$ python -q
>>> import numpy as np
>>> from numpy import linalg as LA
>>> np.set_printoptions(suppress=True, linewidth=140)
>>> feats = 0.5 ** np.abs(np.subtract.outer(np.arange(5), np.arange(5)))
>>> print(feats.round(2))
[[1.   0.5  0.25 0.12 0.06]
 [0.5  1.   0.5  0.25 0.12]
 [0.25 0.5  1.   0.5  0.25]
 [0.12 0.25 0.5  1.   0.5 ]
 [0.06 0.12 0.25 0.5  1.  ]]
>>> u, v = feats[2], feats[4]
>>> print(round(u @ u, 2))
1.62
>>> print(np.round(u @ v, 2))
0.83
>>> pr = (u @ v) / (u @ u) * u
>>> print(round(LA.norm(u + v) ** 2 + LA.norm(u - v) ** 2, 2))
5.91
>>> print(np.round((v - pr) @ u, 2))
0.0
>>> print(LA.matrix_rank(np.outer(u, v)))
1
>>> x = np.ones(5)
>>> for _ in range(4):
...     x = feats @ x
...     x /= LA.norm(x)
...     print(round(x @ feats @ x, 2))
... 
2.26
2.26
2.26
2.26
>>> print(np.round(LA.eigvalsh(feats)[-1], 2))
2.26
>>> print(x.round(2))
[0.36 0.48 0.52 0.48 0.36]
>>> low = LA.cholesky(feats)
>>> print(np.round(np.diag(low) ** 2, 2))
[1.   0.75 0.75 0.75 0.75]
>>> print(round(np.prod(np.diag(low)) ** 2, 2), round(LA.det(feats), 2))
0.32 0.32
>>> print(np.round(low @ low.T, 2))
[[1.   0.5  0.25 0.12 0.06]
 [0.5  1.   0.5  0.25 0.12]
 [0.25 0.5  1.   0.5  0.25]
 [0.12 0.25 0.5  1.   0.5 ]
 [0.06 0.12 0.25 0.5  1.  ]]
>>> print(low.round(2))
[[1.   0.   0.   0.   0.  ]
 [0.5  0.87 0.   0.   0.  ]
 [0.25 0.43 0.87 0.   0.  ]
 [0.12 0.22 0.43 0.87 0.  ]
 [0.06 0.11 0.22 0.43 0.87]]
>>> rng = np.random.default_rng(95)
>>> lab = rng.permutation(5)
>>> print(lab)
[2 3 1 0 4]
>>> out = low[lab][:, lab]
>>> print(round(float(np.trace(out)), 2))
4.46
>>> w, V = LA.eigh(feats)
>>> x = np.array([-3, -1, -1, 0, 0])
>>> print(np.round(V * np.abs(w) @ V.T, 2))
[[1.   0.5  0.25 0.12 0.06]
 [0.5  1.   0.5  0.25 0.13]
 [0.25 0.5  1.   0.5  0.25]
 [0.12 0.25 0.5  1.   0.5 ]
 [0.06 0.13 0.25 0.5  1.  ]]
>>> print(x @ feats @ x / (x @ x), np.round(w[0], 2), np.round(w[-1], 2))
1.5 0.36 2.26
>>> out = np.array([[1, 2], [1, 0]])
>>> A = np.tile(out, (2, 2))
>>> print(A)
[[1 2 1 2]
 [1 0 1 0]
 [1 2 1 2]
 [1 0 1 0]]
>>> Uu, sig, Vt = LA.svd(A)
>>> print(sig.round(2) + 0)
[4.58 1.75 0.   0.  ]
>>> print(np.argmax(sig[:-1] / (sig[1:] + 1e-6)) + 1)
2
>>> out = Uu[:, :2] @ np.diag(sig[:2]) @ Vt[:2]
>>> print(LA.matrix_rank(A, rtol=0.05))
2
>>> print(round(LA.norm(A - out) / LA.norm(A), 2))
0.0
>>> print(np.round(LA.norm(A - out, 2), 2), round(sig[2], 2))
0.0 0.0
>>> rk = LA.matrix_rank(A)
>>> print(rk)
2
>>> null = LA.svd(A)[2][rk:].T
>>> print(null.shape)
(4, 2)
>>> print(LA.matrix_rank(A.T @ A), LA.matrix_rank(A @ A.T))
2 2
>>> print([int(LA.matrix_rank(np.delete(A, i, axis=0))) for i in range(4)])
[2, 2, 2, 2]
